% python3 -q
>>> import numpy as np
>>> import numpy.linalg as la
>>> np.set_printoptions(precision=2, suppress=True, linewidth=200)
>>> B = np.array([[2, 0, 2], [1, 1, 1], [1, 2, 1]])
>>> Z = np.array([[2, 1, 3, 1], [2, 2, 0, 1], [1, 4, 5, 3], [4, 0, 1, 3]])
>>> feats = np.block([[B, np.zeros((3, 4))], [np.zeros((4, 3)), Z]])
>>> print(feats)
[[2. 0. 2. 0. 0. 0. 0.]
 [1. 1. 1. 0. 0. 0. 0.]
 [1. 2. 1. 0. 0. 0. 0.]
 [0. 0. 0. 2. 1. 3. 1.]
 [0. 0. 0. 2. 2. 0. 1.]
 [0. 0. 0. 1. 4. 5. 3.]
 [0. 0. 0. 4. 0. 1. 3.]]
>>> print(np.flatnonzero(la.matrix_power((feats != 0) + (feats.T != 0) + np.eye(7), 7)[0]))
[0 1 2]
>>> print(np.round(np.sort(la.eigvals(feats).real), 2) + 0)
[0.   0.27 0.98 0.98 1.51 3.73 8.53]
>>> print(la.cond(feats) > 100)
True
>>> print(round(la.norm(feats, 2) / la.norm(feats), 2))
0.81
>>> left, s, vt = la.svd(feats)
>>> vecs = vt[:(s > 1e-8).sum()]
>>> rng = np.random.default_rng(92056)
>>> x = feats[5] + -3 * feats[6] + rng.integers(2) * np.eye(7)[3]
>>> print(x)
[  0.   0.   0. -10.   4.   2.  -6.]
>>> print(np.round(vecs.T @ vecs, 2) + 0)
[[0.5 0.  0.5 0.  0.  0.  0. ]
 [0.  1.  0.  0.  0.  0.  0. ]
 [0.5 0.  0.5 0.  0.  0.  0. ]
 [0.  0.  0.  1.  0.  0.  0. ]
 [0.  0.  0.  0.  1.  0.  0. ]
 [0.  0.  0.  0.  0.  1.  0. ]
 [0.  0.  0.  0.  0.  0.  1. ]]
>>> print(round(la.norm(x - vecs.T @ vecs @ x), 2))
0.0
>>> print(np.allclose(vecs.T @ vecs @ x, x))
True
>>> data = np.load("test15.npy")
>>> print(data)
[[ 4  0  2  4]
 [ 0  0  0  0]
 [ 2  0 10 11]
 [ 4  0 11 13]]
>>> # symmetric
>>> print(la.lstsq(data[:-1].T, data[-1])[2])
2
>>> print(data @ la.pinv(data) @ data)
[[ 4.  0.  2.  4.]
 [ 0.  0.  0.  0.]
 [ 2.  0. 10. 11.]
 [ 4.  0. 11. 13.]]
>>> print(np.unique(data.round(6), axis=0).shape)
(4, 4)
>>> print(np.abs(np.diag(la.qr(data)[1])) > 1e-9)
[ True False  True False]
>>> print(np.round(np.poly(data), 2) + 0)
[  1. -27.  81.   0.   0.]
>>> print(round(la.det(data.T), 2))
0.0
>>> print(np.round(la.det(data[::-1]), 2))
0.0
>>> print(np.round(la.norm(data, "nuc"), 2))
27.0
>>> print(np.round(la.norm(data, 2), 2))
23.56
>>> left, s, vt = la.svd(feats)
>>> print(np.argmax(s[:-1] / (s[1:] + 1e-6)) + 1)
6
>>> B = left[:, :6] @ np.diag(s[:6]) @ vt[:6]
>>> print(la.matrix_rank(B))
6
>>> print(round(la.norm(feats - B) / la.norm(feats), 2))
0.0
>>> print(round(float(np.abs(feats - B).max()), 2))
0.0
>>> print(la.matrix_rank(feats, rtol=0.05))
6
>>> E = np.array([[0, 3, -3, -3], [-3, 0, -3, 8], [3, 3, 0, -1], [3, -8, 1, 0]])
>>> x = np.array([2, 2, 5, 5])
>>> rhs = E @ x
>>> print(rhs)
[-24  19   7  -5]
>>> print(la.solve(E, -2 * rhs))
[ -4.  -4. -10. -10.]
>>> print(la.solve(E, E[:, 3]))
[-0. -0. -0.  1.]
>>> print(la.solve(E.T, E[3]))
[0. 0. 0. 1.]
>>> print(la.solve(E, rhs))
[2. 2. 5. 5.]
>>> f, v = E[2], E[0]
>>> print(f @ v)
12
>>> p = (f @ v) / (f @ f) * f
>>> print(p)
[ 1.89  1.89  0.   -0.63]
>>> print(la.matrix_rank(np.outer(f, v)))
1
>>> print(v - p)
[-1.89  1.11 -3.   -2.37]
>>> z = rng.permutation(4)
>>> B = E[:, z] * rng.choice([-1, 1], 4)
>>> print(B)
[[ 0  3  3  3]
 [-3  0 -8  3]
 [ 3  3  1  0]
 [ 3 -8  0 -1]]
>>> left, _, vt = la.svd(E.T @ B)
>>> print(np.round(la.lstsq(E, B)[0], 2) + 0)
[[ 1.  0.  0.  0.]
 [ 0.  1.  0.  0.]
 [ 0.  0.  0. -1.]
 [ 0.  0. -1.  0.]]
>>> f = np.array([1, -3, 1, 3])
>>> B = E + np.outer(f, np.eye(4)[3])
>>> print(round(la.det(B) / la.det(E), 2), round(1 + la.solve(E, f)[3], 2))
0.7 0.7
>>> m1 = np.array([[0, 2, 2, 1, 1, 0, 2, 1],
...     [0, 0, 0, 1, 1, 2, 1, 2],
...     [0, 0, 0, 0, 1, 2, 2, 2],
...     [0, 0, 0, 0, 2, 2, 2, 1],
...     [0, 0, 0, 0, 0, 1, 1, 2],
...     [0, 0, 0, 0, 0, 0, 1, 2],
...     [0, 0, 0, 0, 0, 0, 0, 2],
...     [0, 0, 0, 0, 0, 0, 0, 0]])
>>> print(m1)
[[0 2 2 1 1 0 2 1]
 [0 0 0 1 1 2 1 2]
 [0 0 0 0 1 2 2 2]
 [0 0 0 0 2 2 2 1]
 [0 0 0 0 0 1 1 2]
 [0 0 0 0 0 0 1 2]
 [0 0 0 0 0 0 0 2]
 [0 0 0 0 0 0 0 0]]
>>> left, s, vt = la.svd(m1)
>>> vecs = vt[:(s > 1e-8).sum()]
>>> x = m1[5] + 5 * m1[2] + rng.integers(2) * np.eye(8)[0]
>>> print(x)
[ 1.  0.  0.  0.  5. 10. 11. 12.]
>>> print(np.round(vecs.T @ vecs, 2) + 0)
[[0.  0.  0.  0.  0.  0.  0.  0. ]
 [0.  0.5 0.5 0.  0.  0.  0.  0. ]
 [0.  0.5 0.5 0.  0.  0.  0.  0. ]
 [0.  0.  0.  1.  0.  0.  0.  0. ]
 [0.  0.  0.  0.  1.  0.  0.  0. ]
 [0.  0.  0.  0.  0.  1.  0.  0. ]
 [0.  0.  0.  0.  0.  0.  1.  0. ]
 [0.  0.  0.  0.  0.  0.  0.  1. ]]
>>> print(la.matrix_rank(np.vstack([m1, x])))
7
>>> r = la.matrix_rank(m1)
>>> print(r)
6
>>> null = la.svd(m1)[2][r:].T
>>> print([int(la.matrix_rank(m1[:i])) for i in range(1, len(m1) + 1)])
[1, 2, 3, 4, 5, 6, 6, 6]
>>> print([int(la.matrix_rank(np.delete(m1, i, axis=0))) for i in range(8)])
[5, 5, 6, 6, 6, 5, 6, 6]
>>> print(null.shape)
(8, 2)
>>> print(np.allclose(m1 @ null, 0))
True
>>> print(la.matrix_rank(m1.T @ m1), la.matrix_rank(m1 @ m1.T))
6 6
>>> print(la.cond(m1) > 100)
True
>>> print([round(float(x), 2) for x in la.svd(m1, compute_uv=False)[:3]])
[6.94, 3.17, 2.59]
>>> W = np.array([[0, 0, 3, -3],
...     [0, 3, 3, 1],
...     [2, -1, -2, 0],
...     [1, 0, 2, 3],
...     [-1, 2, 1, 0],
...     [2, 2, 3, 0],
...     [1, 1, 1, -3],
...     [2, -2, 1, 1]])
>>> b = np.array([0, 6, 5, 2])
>>> H = np.maximum(m1 @ W + b, 0)
>>> print((H > 0).astype(int))
[[1 1 1 1]
 [1 1 1 1]
 [1 1 1 0]
 [1 1 1 0]
 [1 1 1 1]
 [1 1 1 1]
 [1 1 1 1]
 [0 1 1 1]]
>>> print((H > 0).mean(axis=0))
[0.88 1.   1.   0.75]
>>> print(H)
[[ 8 12 13  2]
 [ 9  9 17  4]
 [ 9 10 16  0]
 [ 6 14 16  0]
 [ 7  5 11  1]
 [ 5  3  8  1]
 [ 4  2  7  4]
 [ 0  6  5  2]]
>>> print(la.matrix_rank(H))
4
>>> Z = np.array([[-7, -5, 0], [5, -2, -5], [-6, -6, -4], [-4, -5, 1]])
>>> print((H @ Z).round(6).argmax(axis=1))
[0 2 0 0 2 2 2 0]
>>> print(H @ Z)
[[ -82 -152 -110]
 [-136 -185 -109]
 [-109 -161 -114]
 [ -68 -154 -134]
 [ -94 -116  -68]
 [ -72  -84  -46]
 [ -76  -86  -34]
 [  -8  -52  -48]]
>>> print(W @ Z)
[[ -6  -3 -15]
 [ -7 -29 -26]
 [ -7   4  13]
 [-31 -32  -5]
 [ 11  -5 -14]
 [-22 -32 -22]
 [  4   2 -12]
 [-34 -17   7]]
